$ ipython --no-banner

In [1]: import numpy as np

In [2]: np.set_printoptions(precision=3, suppress=True, linewidth=100)

In [3]: rd = lambda a: np.round(a, 3) + 0

In [4]: K = np.abs(np.array([[0, -3, -5, -4, 2],
   ...:     [-1, -4, 3, 2, 5],
   ...:     [-5, -2, 0, -3, -2],
   ...:     [0, 1, -2, 4, -3],
   ...:     [-1, 2, 3, -3, -1]])) + np.eye(5)

In [5]: K = K / K.sum(axis=1, keepdims=True)

In [6]: rd(K)
Out[6]: 
array([[0.067, 0.2  , 0.333, 0.267, 0.133],
       [0.062, 0.312, 0.188, 0.125, 0.312],
       [0.385, 0.154, 0.077, 0.231, 0.154],
       [0.   , 0.091, 0.182, 0.455, 0.273],
       [0.091, 0.182, 0.273, 0.273, 0.182]])

In [7]: Uu, sv, Vt = np.linalg.svd(K, full_matrices=False)

In [8]: rd(np.abs(Vt[0]))
Out[8]: array([0.239, 0.401, 0.463, 0.597, 0.46 ])

In [9]: np.allclose(Uu * sv @ Vt, K)
Out[9]: True

In [10]: rd(sv)
Out[10]: array([1.032, 0.342, 0.275, 0.193, 0.01 ])

In [11]: [round(float(x), 3) for x in np.linalg.svd(K, compute_uv=False)[:3]]
Out[11]: [1.032, 0.342, 0.275]

In [12]: rd(np.linalg.norm(K, 2) / np.linalg.norm(K))
Out[12]: np.float64(0.907)

In [13]: rd(np.abs(np.linalg.svd(K)[2][-1]))
Out[13]: array([0.179, 0.655, 0.41 , 0.339, 0.506])

In [14]: arr = np.load("block3.npy")

In [15]: arr
Out[15]: 
array([[-2, -1,  0,  2,  0],
       [-3,  0,  0, -3,  2],
       [ 1,  3, -2,  0, -2]])

In [16]: W = np.array([[-1, -1, -2, 2, 0, 0],
    ...:     [-1, 0, 2, 1, 2, 0],
    ...:     [1, 1, 0, -1, -1, 0],
    ...:     [-1, 0, 2, -1, 2, -1],
    ...:     [-1, 2, -2, 1, 2, -2]])

In [17]: c = np.array([2, 3, 2, 2, 1, 0])

In [18]: hid = np.maximum(arr @ W + c, 0)

In [19]: (hid > 0).astype(int)
Out[19]: 
array([[1, 1, 1, 0, 1, 0],
       [1, 1, 0, 1, 0, 0],
       [0, 0, 1, 1, 1, 1]])

In [20]: rd((hid > 0).mean(axis=0))
Out[20]: array([0.667, 0.667, 0.667, 0.667, 0.667, 0.333])

In [21]: cent = np.array([[-1, 2, 2],
    ...:     [-2, 2, -2],
    ...:     [3, 3, -3],
    ...:     [-3, -2, -3],
    ...:     [2, -2, -1],
    ...:     [2, -3, -2]])

In [22]: hid @ cent
Out[22]: 
array([[ 17,  34, -31],
       [-29,  30, -11],
       [ 27,  -6, -64]])

In [23]: W @ cent
Out[23]: 
array([[ -9, -14,   0],
       [  8,  -2, -13],
       [ -2,   8,   4],
       [ 12,   5,  -5],
       [-12,  -4,  -1]])

In [24]: rd(np.linalg.norm(arr[1], 1)), rd(np.linalg.norm(arr[1], np.inf))
Out[24]: (np.float64(8.0), np.float64(3.0))

In [25]: np.linalg.norm(arr, axis=1).argmax()
Out[25]: np.int64(1)

In [26]: rd(np.linalg.norm(arr, 1)), rd(np.linalg.norm(arr, np.inf))
Out[26]: (np.float64(6.0), np.float64(8.0))

In [27]: rd(np.linalg.norm(arr) ** 2 / np.linalg.norm(arr, 2) ** 2)
Out[27]: np.float64(1.763)

In [28]: rd(np.linalg.norm(arr, 2))
Out[28]: np.float64(5.272)

In [29]: arr[1] @ arr[2]
Out[29]: np.int64(-7)

In [30]: F = np.loadtxt("mat.csv", delimiter=",")

In [31]: F
Out[31]: 
array([[0.667, 0.   , 0.333],
       [0.   , 1.   , 0.   ],
       [0.   , 0.   , 1.   ]])

In [32]: # splits into 2 blocks

In [33]: rd(F @ F)
Out[33]: 
array([[0.445, 0.   , 0.555],
       [0.   , 1.   , 0.   ],
       [0.   , 0.   , 1.   ]])

In [34]: [int(np.linalg.matrix_rank(np.linalg.matrix_power(F, p))) for p in range(1, 4)]
Out[34]: [3, 3, 3]

In [35]: m1 = np.array([[3, 3, 0], [0, -2, -2], [2, -3, 0], [-1, 3, 3], [3, 1, 3]])

In [36]: m1[-1] = m1[0] + -3 * m1[1]

In [37]: m1
Out[37]: 
array([[ 3,  3,  0],
       [ 0, -2, -2],
       [ 2, -3,  0],
       [-1,  3,  3],
       [ 3,  9,  6]])

In [38]: Y = m1[0, 0] * m1[1:] - np.outer(m1[1:, 0], m1[0])

In [39]: Y
Out[39]: 
array([[  0,  -6,  -6],
       [  0, -15,   0],
       [  0,  12,   9],
       [  0,  18,  18]])

In [40]: np.linalg.matrix_rank(Y), np.linalg.matrix_rank(m1)
Out[40]: (np.int64(2), np.int64(3))

In [41]: rd(m1[:, 0] / m1[0, 0])
Out[41]: array([ 1.   ,  0.   ,  0.667, -0.333,  1.   ])

In [42]: Uu, sv, Vt = np.linalg.svd(Y)

In [43]: evecs = Vt[:(sv > 1e-8).sum()]

In [44]: rng = np.random.default_rng(10934)

In [45]: x = Y[2] + 3 * Y[1] + rng.integers(2) * np.eye(3)[2]

In [46]: x
Out[46]: array([  0., -33.,  10.])

In [47]: rd(np.diag(evecs.T @ evecs))
Out[47]: array([0., 1., 1.])

In [48]: np.allclose(evecs.T @ evecs @ x, x)
Out[48]: True
